% ipython --no-banner

In [1]: import numpy as np

In [2]: import numpy.linalg as la

In [3]: np.set_printoptions(suppress=True, linewidth=160)

In [4]: m1 = np.loadtxt("dump.csv", delimiter=",")

In [5]: m1
Out[5]: 
array([[ 1.,  0., -1.,  0.,  0.],
       [ 0.,  0., -2.,  2., -1.],
       [ 0., -2.,  0.,  0.,  1.],
       [ 0.,  0.,  0.,  0.,  0.],
       [ 0.,  0., -1.,  0.,  0.],
       [ 0.,  0.,  0.,  0.,  1.],
       [ 2.,  0.,  0.,  0.,  0.],
       [ 0.,  0.,  0.,  0.,  0.],
       [ 0.,  2.,  0.,  0.,  0.],
       [ 0.,  0.,  0.,  0.,  0.],
       [-2.,  0.,  0.,  0.,  0.]])

In [6]: T = np.stack([m1, -2 * m1, m1[::-1]])

In [7]: np.einsum("bij,cij->bc", T, T)
Out[7]: 
array([[ 30., -60., -11.],
       [-60., 120.,  22.],
       [-11.,  22.,  30.]])

In [8]: np.round(la.norm(T, axis=(1, 2)), 2)
Out[8]: array([ 5.48, 10.95,  5.48])

In [9]: cent = m1[[8, 5]].astype(float)

In [10]: for _ in range(4):
    ...:     idx = la.norm(m1[:, None] - cent, axis=-1).argmin(axis=1)
    ...:     cent = np.array([m1[idx == j].mean(axis=0) for j in range(2)])
    ...: 

In [11]: idx
Out[11]: array([1, 1, 1, 1, 1, 1, 1, 1, 0, 1, 1])

In [12]: cent
Out[12]: 
array([[ 0. ,  2. ,  0. ,  0. ,  0. ],
       [ 0.1, -0.2, -0.4,  0.2,  0.1]])

In [13]: cent[1] - cent[0]
Out[13]: array([ 0.1, -2.2, -0.4,  0.2,  0.1])

In [14]: np.abs(cent[1] - cent[0]).argmax()
Out[14]: np.int64(1)

In [15]: np.bincount(idx)
Out[15]: array([ 1, 10])

In [16]: cen = m1 - m1.mean(axis=0)

In [17]: left, sig, vt = la.svd(cen, full_matrices=False)

In [18]: np.round(vt[0] * np.sign(vt[0, np.abs(vt[0]).argmax()]), 2)
Out[18]: array([ 0.32,  0.51, -0.51,  0.42, -0.46])

In [19]: np.abs(left[:, 0]).argmax()
Out[19]: np.int64(1)

In [20]: np.round(np.abs(vt[-1]), 2)
Out[20]: array([0.05, 0.15, 0.33, 0.76, 0.54])

In [21]: A = np.load("a.npy")

In [22]: A
Out[22]: 
array([[-0.8,  0.8, -0.4,  0.8, -1.8,  0.7, -0.3, -1.5, -1.8,  0.6,  1.9],
       [-1.4, -2. , -1.1, -0.2,  0.3,  0.1, -0.1,  0.9,  0.9,  0.9,  0.3],
       [-0.5,  1.8, -0.6,  0.6,  0. , -0.6,  0.9, -0.1,  1.2,  0.5, -2.2],
       [-1.5,  1. ,  0.1,  0.8,  0.2, -1. , -0.3, -0.4,  1.2, -0.2,  0.3]])

In [23]: T = np.stack([A, 4 * A, A[::-1]])

In [24]: (T @ A.T).shape
Out[24]: (3, 4, 4)

In [25]: np.round(np.einsum("bij,cij->bc", T, T), 2)
Out[25]: 
array([[ 43.88, 175.52,  -2.42],
       [175.52, 702.08,  -9.68],
       [ -2.42,  -9.68,  43.88]])

In [26]: la.matrix_rank(T)
Out[26]: array([4, 4, 4])

In [27]: T.shape
Out[27]: (3, 4, 11)

In [28]: out = np.array([[8, 0],
    ...:     [8, -6],
    ...:     [8, -2],
    ...:     [-8, -8],
    ...:     [-4, -4],
    ...:     [4, 3],
    ...:     [-2, -1],
    ...:     [-4, 6],
    ...:     [3, 2],
    ...:     [-6, 5],
    ...:     [4, 8]])

In [29]: la.matrix_rank(A @ out)
Out[29]: np.int64(2)

In [30]: np.vstack([A, out.T]).shape
Out[30]: (6, 11)

In [31]: la.matrix_rank(np.vstack([A, out.T]))
Out[31]: np.int64(6)

In [32]: np.round(np.einsum("ij->j", A), 2)
Out[32]: array([-4.2,  1.6, -2. ,  2. , -1.3, -0.8,  0.2, -1.1,  1.5,  1.8,  0.3])

In [33]: print(np.round(np.einsum("ik,kj->ij", A, out), 2))
[[  5.6   4.8]
 [-40.1  29.1]
 [-11.2 -30.4]
 [ -6.2 -14.7]]

In [34]: np.round(np.einsum("ik,kj->ji", A, out), 2)
Out[34]: 
array([[  5.6, -40.1, -11.2,  -6.2],
       [  4.8,  29.1, -30.4, -14.7]])

In [35]: np.round(A @ out, 2)
Out[35]: 
array([[  5.6,   4.8],
       [-40.1,  29.1],
       [-11.2, -30.4],
       [ -6.2, -14.7]])

In [36]: r0 = np.array([1, 0])

In [37]: np.array([np.convolve(row, r0, "same") for row in A])
Out[37]: 
array([[-0.8,  0.8, -0.4,  0.8, -1.8,  0.7, -0.3, -1.5, -1.8,  0.6,  1.9],
       [-1.4, -2. , -1.1, -0.2,  0.3,  0.1, -0.1,  0.9,  0.9,  0.9,  0.3],
       [-0.5,  1.8, -0.6,  0.6,  0. , -0.6,  0.9, -0.1,  1.2,  0.5, -2.2],
       [-1.5,  1. ,  0.1,  0.8,  0.2, -1. , -0.3, -0.4,  1.2, -0.2,  0.3]])

In [38]: print(np.polyval(r0, A[0]))
[-0.8  0.8 -0.4  0.8 -1.8  0.7 -0.3 -1.5 -1.8  0.6  1.9]

In [39]: def softmax(z):
    ...:     e = np.exp(z - z.max(axis=-1, keepdims=True))
    ...:     return e / e.sum(axis=-1, keepdims=True)
    ...: 

In [40]: np.round(softmax(A[3]), 2)
Out[40]: array([0.02, 0.18, 0.07, 0.15, 0.08, 0.02, 0.05, 0.05, 0.22, 0.06, 0.09])

In [41]: att = A @ A.T / np.sqrt(11)

In [42]: print(softmax(att).round(6).argmax(axis=1))
[0 1 2 3]

In [43]: np.round(softmax(att), 2) + 0
Out[43]: 
array([[0.98, 0.  , 0.  , 0.01],
       [0.02, 0.9 , 0.03, 0.05],
       [0.01, 0.01, 0.9 , 0.08],
       [0.09, 0.09, 0.25, 0.57]])

In [44]: vec = np.array([-2, -1, 1, -2, 0, 2, -3, 1, 3, 2, -3])

In [45]: a = np.maximum(A @ vec, 0)

In [46]: a.round(2)
Out[46]: array([0. , 9.1, 4.6, 1.3])

In [47]: np.round(A.T @ a, 2)
Out[47]: array([-16.99,  -8.62, -12.64,   1.98,   2.99,  -3.15,   2.84,   7.21,  15.27,  10.23,  -7.  ])

In [48]: E = np.load("x.npy")

In [49]: E
Out[49]: 
array([[-3, -2, -1,  0,  1],
       [ 2,  3,  4,  5,  6],
       [ 7,  8,  9, 10, 11],
       [12, 13, 14, 15, 16],
       [17, 18, 19, 20, 21],
       [22, 23, 24, 25, 26]])

In [50]: # looks like rank 2

In [51]: la.lstsq(E[:-1].T, E[-1])[2]
Out[51]: np.int32(2)

In [52]: np.allclose(E[:-1].T @ la.lstsq(E[:-1].T, E[-1])[0], E[-1])
Out[52]: True

In [53]: np.round(E @ la.pinv(E) @ E, 2) + 0
Out[53]: 
array([[-3., -2., -1.,  0.,  1.],
       [ 2.,  3.,  4.,  5.,  6.],
       [ 7.,  8.,  9., 10., 11.],
       [12., 13., 14., 15., 16.],
       [17., 18., 19., 20., 21.],
       [22., 23., 24., 25., 26.]])
